$ ipython --no-banner

In [1]: import numpy as np

In [2]: np.set_printoptions(suppress=True, linewidth=160)

In [3]: A = np.array([[-9, 0, 0], [0, 0, 1], [0, -5, 0]])

In [4]: print(A)
[[-9  0  0]
 [ 0  0  1]
 [ 0 -5  0]]

In [5]: W = np.array([[-2, 3, 2, 0, 1], [-2, -2, -3, -1, 0], [-1, 1, -3, -2, -2]])

In [6]: b = np.array([2, -2, 2, 2, -1])

In [7]: H = np.maximum(A @ W + b, 0)

In [8]: print(np.linalg.matrix_rank(H))
3

In [9]: print(np.round((H > 0).mean(axis=0), 2))
[1.   0.33 0.33 0.67 0.  ]

In [10]: print(H)
[[20  0  0  2  0]
 [ 1  0  0  0  0]
 [12  8 17  7  0]]

In [11]: basis = np.array([[0, -2], [2, 0], [-2, 0], [2, -1], [0, -1]])

In [12]: print(H @ basis)
[[  4 -42]
 [  0  -2]
 [ -4 -31]]

In [13]: other = A / np.sqrt((A ** 2).mean(axis=1, keepdims=True))

In [14]: print(np.round(A - A.mean(axis=1, keepdims=True), 2))
[[-6.    3.    3.  ]
 [-0.33 -0.33  0.67]
 [ 1.67 -3.33  1.67]]

In [15]: print(other[1].round(2))
[0.   0.   1.73]

In [16]: print(np.linalg.matrix_rank(other) == np.linalg.matrix_rank(A))
True

In [17]: proj = np.triu(np.array([[2, 3, -3], [3, -1, -1], [3, -4, 4]]), 1) + np.eye(3)

In [18]: other = proj @ A @ np.linalg.inv(proj)

In [19]: print(round(np.linalg.det(other), 2))
-45.0

In [20]: print(other)
[[-9. 42. 18.]
 [ 0.  5.  6.]
 [ 0. -5. -5.]]

In [21]: print(round(float(np.linalg.det(A)), 2))
-45.0

In [22]: print(A @ A)
[[81  0  0]
 [ 0 -5  0]
 [ 0  0 -5]]

In [23]: print(np.round(np.sort(np.linalg.eigvals(A).real), 2))
[-9.  0.  0.]

In [24]: m1 = np.load("data.npy")

In [25]: print(m1)
[[0 1 0 0 0]
 [0 0 0 1 0]
 [0 0 1 0 0]
 [0 0 0 0 1]
 [1 0 0 0 0]]

In [26]: print(np.round(np.sort(np.abs(np.linalg.eigvals(m1)))[::-1], 2))
[1. 1. 1. 1. 1.]

In [27]: print(m1.sum(axis=1))
[1 1 1 1 1]

In [28]: pr = np.eye(5)[0]

In [29]: for _ in range(5):
    ...:     pr = pr @ m1
    ...:     print(pr.round(2))
    ...: 
[0. 1. 0. 0. 0.]
[0. 0. 0. 1. 0.]
[0. 0. 0. 0. 1.]
[1. 0. 0. 0. 0.]
[0. 1. 0. 0. 0.]

In [30]: other = np.array([[0, 0], [0, -2]])

In [31]: basis = np.kron(other, m1)

In [32]: print(basis.shape)
(10, 10)

In [33]: print(np.round(np.linalg.norm(basis, 2), 2), round(np.linalg.norm(other, 2) * np.linalg.norm(m1, 2), 2))
2.0 2.0

In [34]: other = np.array([[-3, -3], [-2, 0], [-2, 2], [3, 3], [1, -3]])

In [35]: print(np.vstack([m1, other.T]).shape)
(7, 5)

In [36]: print(m1 @ other)
[[-2  0]
 [ 3  3]
 [-2  2]
 [ 1 -3]
 [-3 -3]]

In [37]: print(np.einsum("ik,kj->ij", m1, other))
[[-2  0]
 [ 3  3]
 [-2  2]
 [ 1 -3]
 [-3 -3]]

In [38]: print(other.T @ m1.T)
[[-2  3 -2  1 -3]
 [ 0  3  2 -3 -3]]
